$ python -q
>>> import numpy as np
>>> np.set_printoptions(precision=2, suppress=True, linewidth=120, legacy="1.25")
>>> rd = lambda a: np.round(a, 2) + 0
>>> F = np.array([[30.02, 19.98, -30.32],
...     [22.17, 13.69, -25.41],
...     [9.01, 3.7, -15.03],
...     [7.98, 2.99, -13.98],
...     [4.56, 0.82, -9.84],
...     [1.82, -0.31, -4.92],
...     [-2.25, -0.21, 2.84],
...     [-2.76, -0.39, 3.17],
...     [-6.99, -2.52, 4.77],
...     [-8.32, -3.32, 5.07],
...     [-9.96, -4.34, 5.39],
...     [-11.06, -5.05, 5.58],
...     [-15.17, -7.8, 6.15],
...     [-18.84, -10.36, 6.54],
...     [-20.34, -11.42, 6.69],
...     [-27.36, -16.52, 7.27],
...     [-43.18, -28.42, 8.28]])
>>> x0 = np.array([0, 2, -1])
>>> rhs = F @ x0
>>> rd(np.linalg.pinv(F) @ F)
array([[1., 0., 0.],
       [0., 1., 0.],
       [0., 0., 1.]])
>>> rng = np.random.default_rng(1449)
>>> rhs = rhs + 0.05 * rng.normal(size=17)
>>> rd(rhs)
array([ 70.39,  52.65,  22.44,  19.92,  11.47,   4.29,  -3.23,  -4.02,  -9.8 , -11.64, -14.11, -15.71, -21.78, -27.24,
       -29.58, -40.29, -65.1 ])
>>> beta, *_ = np.linalg.lstsq(F, rhs)
>>> rd(beta)
array([ 0.,  2., -1.])
>>> rd(np.linalg.norm(rhs - F @ beta))
0.23
>>> arr = np.array([[0.0, 0.0, 0.0], [0.0, 0.0, 3.0], [0.0, 2.0, 0.0]])
>>> # 2 blocks once reordered
>>> arr @ arr
array([[0., 0., 0.],
       [0., 6., 0.],
       [0., 0., 6.]])
>>> rd(np.sort(np.linalg.eigvals(arr).real))
array([-2.45,  0.  ,  2.45])
>>> ang = np.deg2rad(90)
>>> J = np.eye(4)
>>> J[np.ix_([1, 2], [1, 2])] = [[np.cos(ang), -np.sin(ang)], [np.sin(ang), np.cos(ang)]]
>>> rd(J)
array([[ 1.,  0.,  0.,  0.],
       [ 0.,  0., -1.,  0.],
       [ 0.,  1.,  0.,  0.],
       [ 0.,  0.,  0.,  1.]])
>>> rd(arr @ np.linalg.pinv(arr) @ arr)
array([[0., 0., 0.],
       [0., 0., 3.],
       [0., 2., 0.]])
>>> Q, _ = np.linalg.qr(np.array([[0.6, -0.5, -2.7, 0.3],
...     [0.5, -3.0, 0.7, -0.3],
...     [0.7, -0.3, -0.5, 0.3],
...     [-0.1, -0.4, 0.2, -0.1]]))
>>> E = Q[:, :3]
>>> rd(E)
array([[-0.57,  0.23,  0.79],
       [-0.47, -0.86, -0.09],
       [-0.66,  0.38, -0.59],
       [ 0.09, -0.24,  0.16]])
>>> B = np.array([[5, -2, -4], [-4, -4, 4]])
>>> basis = np.kron(B, E)
>>> basis.shape
(8, 9)
>>> rd(np.linalg.norm(basis, 2)), rd(np.linalg.norm(B, 2) * np.linalg.norm(E, 2))
(8.63, 8.63)
>>> rd(np.linalg.norm(E, axis=0))
array([1., 1., 1.])
>>> hat = E @ np.linalg.solve(E.T @ E, E.T)
>>> np.linalg.matrix_rank(np.eye(4) - hat)
1
>>> np.allclose(hat @ hat, hat)
True
>>> np.trace(hat)
3.0
>>> rd(hat @ E[:, 0])
array([-0.57, -0.47, -0.66,  0.09])
>>> rd(np.diag(hat))
array([1.  , 0.98, 0.93, 0.09])
>>> rd(hat)
array([[ 1.  ,  0.  ,  0.  ,  0.02],
       [ 0.  ,  0.98,  0.04,  0.14],
       [ 0.  ,  0.04,  0.93, -0.25],
       [ 0.02,  0.14, -0.25,  0.09]])
>>> w, evecs = np.linalg.eigh(hat)
>>> x0 = np.array([-2, 2, -2, 1])
>>> rd(np.abs(hat).sum(axis=1).max()), rd(np.abs(w).max())
(1.22, 1.0)
>>> rd(np.linalg.eigvalsh(hat[1:, 1:]))
array([0., 1., 1.])
>>> idx = rng.permutation(3)
>>> B = E[:, idx] * rng.choice([-1, 1], 3)
>>> rd(B)
array([[ 0.79,  0.57,  0.23],
       [-0.09,  0.47, -0.86],
       [-0.59,  0.66,  0.38],
       [ 0.16, -0.09, -0.24]])
>>> left, _, VT = np.linalg.svd(E.T @ B)
>>> rd(left @ VT)
array([[ 0., -1.,  0.],
       [ 0.,  0.,  1.],
       [ 1.,  0.,  0.]])
>>> idx
array([2, 0, 1])
>>> rd(np.linalg.lstsq(E, B)[0])
array([[ 0., -1.,  0.],
       [ 0.,  0.,  1.],
       [ 1.,  0.,  0.]])
>>> X = np.load("layer17.npy")
>>> X
array([[3., 2., 2.],
       [2., 3., 2.],
       [2., 2., 3.]])
>>> # equal to its transpose
>>> w, evecs = np.linalg.eigh(X)
>>> rd(np.linalg.eigvalsh(X @ X))
array([ 1.,  1., 49.])
>>> rd(w.sum()), np.trace(X)
(9.0, 9.0)
>>> np.unique(w.round(6) + 0, return_counts=True)[1]
array([2, 1])
>>> rd(evecs @ np.diag(w) @ evecs.T)
array([[3., 2., 2.],
       [2., 3., 2.],
       [2., 2., 3.]])
>>> rd(np.abs(evecs[:, -1]))
array([0.58, 0.58, 0.58])
>>> np.abs(evecs[:, -1]).round(6).argmax()
0
>>> rd(np.linalg.svd(X, compute_uv=False))
array([7., 1., 1.])
>>> rd(w)
array([1., 1., 7.])
>>> B = X + rng.integers(-2, 3, (3, 1)) @ rng.integers(-2, 3, (1, 3))
>>> B
array([[-1.,  6., -2.],
       [ 6., -1.,  6.],
       [ 6., -2.,  7.]])
>>> np.linalg.matrix_rank(B - X, tol=1e-8)
1
>>> np.abs(B - X).sum(axis=1)
array([12., 12., 12.])
>>> rd(np.linalg.svd(B - X, compute_uv=False))
array([12.,  0.,  0.])
>>> feats = np.load("dump.npy")
>>> feats
array([[-0.31,  0.78, -0.01],
       [-0.16, -0.97,  0.81],
       [-0.62,  0.87,  0.37],
       [ 0.97,  0.75, -1.  ],
       [ 0.81, -0.33, -0.87],
       [-0.24, -0.98,  0.86],
       [ 0.86, -0.82, -0.84],
       [ 0.24,  0.37, -0.45],
       [ 0.78, -0.11, -0.87],
       [ 0.45,  0.95, -0.89],
       [-0.74, -0.24,  0.88],
       [ 0.45,  0.81, -0.8 ],
       [-0.16, -0.97,  0.79],
       [ 0.24, -0.09, -0.27],
       [-0.31, -0.94,  0.81],
       [-0.45,  0.29,  0.47],
       [-0.93,  0.47,  0.96],
       [ 0.16,  0.36, -0.35],
       [-0.45,  0.49,  0.39],
       [-0.96,  0.96,  0.94],
       [-0.16,  0.33,  0.07],
       [ 0.74,  0.83, -0.94],
       [ 0.74, -0.62, -0.75],
       [-0.24,  0.6 ,  0.03],
       [ 0.08,  0.62, -0.39]])
>>> idx = feats[:, 2] > np.median(feats[:, 2])
>>> u = feats[idx].mean(axis=0) - feats[~idx].mean(axis=0)
>>> idx.astype(int)
array([0, 1, 1, 0, 0, 1, 0, 0, 0, 0, 1, 0, 1, 0, 1, 1, 1, 0, 1, 1, 1, 0, 0, 1, 0])
>>> np.argsort(-np.abs(u).round(6), kind="stable")
array([2, 0, 1])
